% python3 -q
>>> import numpy as np
>>> import numpy.linalg as la
>>> np.set_printoptions(suppress=True, linewidth=200)
>>> def rd(a):
...     return np.round(a, 2) + 0
... 
>>> feats = np.loadtxt("x.csv", delimiter=",")
>>> feats
array([[ 5.,  5.,  5.,  5.,  5.,  5.,  5.,  5.],
       [ 5., 10., 10., 10., 10., 10., 10., 10.],
       [ 5., 10., 15., 15., 15., 15., 15., 15.],
       [ 5., 10., 15., 20., 20., 20., 20., 20.],
       [ 5., 10., 15., 20., 25., 25., 25., 25.],
       [ 5., 10., 15., 20., 25., 30., 30., 30.],
       [ 5., 10., 15., 20., 25., 30., 35., 35.],
       [ 5., 10., 15., 20., 25., 30., 35., 40.]])
>>> w, evecs = la.eigh(feats)
>>> (w > 1e-8).sum(), (w < -1e-8).sum()
(np.int64(8), np.int64(0))
>>> np.abs(evecs[:, -1]).round(6).argmax()
np.int64(7)
>>> np.unique(w.round(6) + 0, return_counts=True)[1]
array([1, 1, 1, 1, 1, 1, 1, 1])
>>> rd(evecs.T @ feats @ evecs)
array([[  1.29,   0.  ,   0.  ,   0.  ,   0.  ,   0.  ,   0.  ,   0.  ],
       [  0.  ,   1.44,   0.  ,   0.  ,   0.  ,   0.  ,   0.  ,   0.  ],
       [  0.  ,   0.  ,   1.73,   0.  ,   0.  ,   0.  ,   0.  ,   0.  ],
       [  0.  ,   0.  ,   0.  ,   2.29,   0.  ,   0.  ,   0.  ,   0.  ],
       [  0.  ,   0.  ,   0.  ,   0.  ,   3.44,   0.  ,   0.  ,   0.  ],
       [  0.  ,   0.  ,   0.  ,   0.  ,   0.  ,   6.29,   0.  ,   0.  ],
       [  0.  ,   0.  ,   0.  ,   0.  ,   0.  ,   0.  ,  16.69,   0.  ],
       [  0.  ,   0.  ,   0.  ,   0.  ,   0.  ,   0.  ,   0.  , 146.83]])
>>> rd(la.svd(feats, compute_uv=False))
array([146.83,  16.69,   6.29,   3.44,   2.29,   1.73,   1.44,   1.29])
>>> rd(la.eigvalsh(feats + 3 * np.eye(8)))
array([  4.29,   4.44,   4.73,   5.29,   6.44,   9.29,  19.69, 149.83])
>>> rd(w)
array([  1.29,   1.44,   1.73,   2.29,   3.44,   6.29,  16.69, 146.83])
>>> L = la.cholesky(feats)
>>> rd(np.prod(np.diag(L)) ** 2), rd(la.det(feats))
(np.float64(390625.0), np.float64(390625.0))
>>> rd(L)
array([[2.24, 0.  , 0.  , 0.  , 0.  , 0.  , 0.  , 0.  ],
       [2.24, 2.24, 0.  , 0.  , 0.  , 0.  , 0.  , 0.  ],
       [2.24, 2.24, 2.24, 0.  , 0.  , 0.  , 0.  , 0.  ],
       [2.24, 2.24, 2.24, 2.24, 0.  , 0.  , 0.  , 0.  ],
       [2.24, 2.24, 2.24, 2.24, 2.24, 0.  , 0.  , 0.  ],
       [2.24, 2.24, 2.24, 2.24, 2.24, 2.24, 0.  , 0.  ],
       [2.24, 2.24, 2.24, 2.24, 2.24, 2.24, 2.24, 0.  ],
       [2.24, 2.24, 2.24, 2.24, 2.24, 2.24, 2.24, 2.24]])
>>> vec = np.array([3, 6, 1, -3, 6, 1, -2, 3])
>>> np.einsum("ij,j->i", feats, vec)
array([ 75., 135., 165., 190., 230., 240., 245., 260.])
>>> (feats @ vec).argmax()
np.int64(7)
>>> feats @ (2 * vec)
array([150., 270., 330., 380., 460., 480., 490., 520.])
>>> Q, R = la.qr(feats)
>>> np.allclose(R.T @ R, feats.T @ feats)
True
>>> Q.shape, R.shape
((8, 8), (8, 8))
>>> rd(abs(R[0, 0])), rd(la.norm(feats[:, 0]))
(np.float64(14.14), np.float64(14.14))
>>> rd(Q.T @ Q)
array([[1., 0., 0., 0., 0., 0., 0., 0.],
       [0., 1., 0., 0., 0., 0., 0., 0.],
       [0., 0., 1., 0., 0., 0., 0., 0.],
       [0., 0., 0., 1., 0., 0., 0., 0.],
       [0., 0., 0., 0., 1., 0., 0., 0.],
       [0., 0., 0., 0., 0., 1., 0., 0.],
       [0., 0., 0., 0., 0., 0., 1., 0.],
       [0., 0., 0., 0., 0., 0., 0., 1.]])
>>> rd(np.trace(Q @ Q.T))
np.float64(8.0)
>>> feats @ feats
array([[ 200.,  375.,  525.,  650.,  750.,  825.,  875.,  900.],
       [ 375.,  725., 1025., 1275., 1475., 1625., 1725., 1775.],
       [ 525., 1025., 1475., 1850., 2150., 2375., 2525., 2600.],
       [ 650., 1275., 1850., 2350., 2750., 3050., 3250., 3350.],
       [ 750., 1475., 2150., 2750., 3250., 3625., 3875., 4000.],
       [ 825., 1625., 2375., 3050., 3625., 4075., 4375., 4525.],
       [ 875., 1725., 2525., 3250., 3875., 4375., 4725., 4900.],
       [ 900., 1775., 2600., 3350., 4000., 4525., 4900., 5100.]])
>>> K = np.load("block0.npy")
>>> K
array([[ 2, -2,  0,  0],
       [-1, -2,  0,  0],
       [ 0,  0,  2, -2],
       [ 0,  0, -1, -2]])
>>> Q = K.astype(float).copy()
>>> for j in range(4):
...     Q[:, j] -= Q[:, :j] @ (Q[:, :j].T @ Q[:, j])
...     Q[:, j] /= la.norm(Q[:, j])
... 
>>> rd(Q)
array([[ 0.89, -0.45,  0.  ,  0.  ],
       [-0.45, -0.89,  0.  ,  0.  ],
       [ 0.  ,  0.  ,  0.89, -0.45],
       [ 0.  ,  0.  , -0.45, -0.89]])
>>> F = np.load("arr.npy")
>>> F
array([[0., 1., 1., 1., 1., 1., 1., 1.],
       [1., 0., 1., 1., 1., 1., 1., 1.],
       [1., 1., 0., 1., 1., 1., 1., 1.],
       [1., 1., 1., 0., 1., 1., 1., 1.],
       [1., 1., 1., 1., 0., 1., 1., 1.],
       [1., 1., 1., 1., 1., 0., 1., 1.],
       [1., 1., 1., 1., 1., 1., 0., 1.],
       [1., 1., 1., 1., 1., 1., 1., 0.]])
>>> # symmetric
>>> feats.sum(axis=0)
array([ 40.,  75., 105., 130., 150., 165., 175., 180.])
>>> feats.sum(axis=1)
array([ 40.,  75., 105., 130., 150., 165., 175., 180.])
>>> np.all(la.eigvalsh(F) > 0)
np.False_
>>> [round(float(la.det(F[:i, :i])), 2) + 0 for i in range(1, 9)]
[0.0, -1.0, 2.0, -3.0, 4.0, -5.0, 6.0, -7.0]
>>> B = np.array([[1, 0], [0, 2]])
>>> E = np.tile(B, (2, 2))
>>> E
array([[1, 0, 1, 0],
       [0, 2, 0, 2],
       [1, 0, 1, 0],
       [0, 2, 0, 2]])
>>> # equal to its transpose
>>> U, s, Vt = la.svd(E)
>>> rd(s)
array([4., 2., 0., 0.])
>>> B = U[:, :2] @ np.diag(s[:2]) @ Vt[:2]
>>> rd(la.norm(E - B) / la.norm(E))
np.float64(0.0)
>>> la.matrix_rank(B)
np.int64(2)
>>> la.matrix_rank(E, rtol=0.05)
np.int64(2)
>>> rd(la.det(E))
np.float64(0.0)
>>> E @ E
array([[2, 0, 2, 0],
       [0, 8, 0, 8],
       [2, 0, 2, 0],
       [0, 8, 0, 8]])
>>> (la.matrix_power((E != 0) + (E.T != 0) + np.eye(4), 4) > 0).astype(int)
array([[1, 0, 1, 0],
       [0, 1, 0, 1],
       [1, 0, 1, 0],
       [0, 1, 0, 1]])
>>> rd(np.sort(la.eigvals(E).real))
array([0., 0., 2., 4.])
>>> mat = np.load("run19.npy")
>>> mat
array([[ 8,  1, -5,  0, -7, -9],
       [ 9,  7, -1, -8,  5,  7],
       [-8,  4,  0, -8,  2, -6],
       [ 1, -7,  8,  8,  1, -1],
       [-7,  7,  1, -3,  6,  0],
       [-8,  4,  0, -8,  2, -6]])
>>> # row 5 repeats row 2
>>> U, s, Vt = la.svd(mat)
>>> evecs = Vt[:(s > 1e-8).sum()]
>>> rng = np.random.default_rng(88)
>>> vec = mat[5] + -1 * mat[4] + rng.integers(2) * np.eye(6)[5]
>>> vec
array([-1., -3., -1., -5., -4., -5.])
>>> np.allclose(evecs.T @ evecs @ vec, vec)
False
>>> rd(mat @ la.pinv(mat) @ mat)
array([[ 8.,  1., -5.,  0., -7., -9.],
       [ 9.,  7., -1., -8.,  5.,  7.],
       [-8.,  4.,  0., -8.,  2., -6.],
       [ 1., -7.,  8.,  8.,  1., -1.],
       [-7.,  7.,  1., -3.,  6.,  0.],
       [-8.,  4.,  0., -8.,  2., -6.]])
>>> rd(np.trace(la.pinv(mat) @ mat))
np.float64(5.0)
>>> np.allclose(mat[:-1].T @ la.lstsq(mat[:-1].T, mat[-1])[0], mat[-1])
True
>>> np.unique(mat.round(6), axis=0).shape
(5, 6)
>>> rank = la.matrix_rank(mat)
>>> rank
np.int64(5)
>>> N = la.svd(mat)[2][rank:].T
>>> [int(la.matrix_rank(mat[:i])) for i in range(1, len(mat) + 1)]
[1, 2, 3, 4, 5, 5]
>>> rd(mat @ N)
array([[0.],
       [0.],
       [0.],
       [0.],
       [0.],
       [0.]])
>>> [int(la.matrix_rank(np.delete(mat, i, axis=0))) for i in range(6)]
[4, 4, 5, 4, 4, 5]
>>> rd(N[:, 0] / N[np.abs(N[:, 0]).round(6).argmax(), 0])
array([ 0.12, -0.6 , -0.77,  0.06,  1.  , -0.31])
>>> rd(N @ N.T)
array([[ 0.01, -0.04, -0.05,  0.  ,  0.06, -0.02],
       [-0.04,  0.17,  0.22, -0.02, -0.29,  0.09],
       [-0.05,  0.22,  0.28, -0.02, -0.37,  0.12],
       [ 0.  , -0.02, -0.02,  0.  ,  0.03, -0.01],
       [ 0.06, -0.29, -0.37,  0.03,  0.49, -0.15],
       [-0.02,  0.09,  0.12, -0.01, -0.15,  0.05]])
>>> U, s, Vt = la.svd(mat)
>>> rd(s)
array([23.23, 17.91, 16.  ,  6.64,  4.49,  0.  ])
>>> np.argmax(s[:-1] / (s[1:] + 1e-6)) + 1
np.int64(5)
>>> B = U[:, :5] @ np.diag(s[:5]) @ Vt[:5]
>>> rd(np.abs(mat - B).max())
np.float64(0.0)
>>> rd(la.norm(mat - B, 2)), rd(s[5])
(np.float64(0.0), np.float64(0.0))
>>> rd(la.norm(mat - B) / la.norm(mat))
np.float64(0.0)
>>> A = np.load("w.npy")
>>> rd(A)
array([[ 0.97,  0.04,  0.14, -0.08],
       [ 0.04,  0.94, -0.2 ,  0.11],
       [ 0.14, -0.2 ,  0.3 ,  0.39],
       [-0.08,  0.11,  0.39,  0.79]])
>>> T = np.stack([A, 2 * A, A[::-1]])
>>> la.matrix_rank(T.reshape(3, -1))
np.int64(2)
>>> la.matrix_rank(T)
array([3, 3, 3])
>>> rd(np.einsum("bij,cij->bc", T, T))
array([[ 3.  ,  6.  , -0.56],
       [ 6.  , 12.  , -1.13],
       [-0.56, -1.13,  3.  ]])
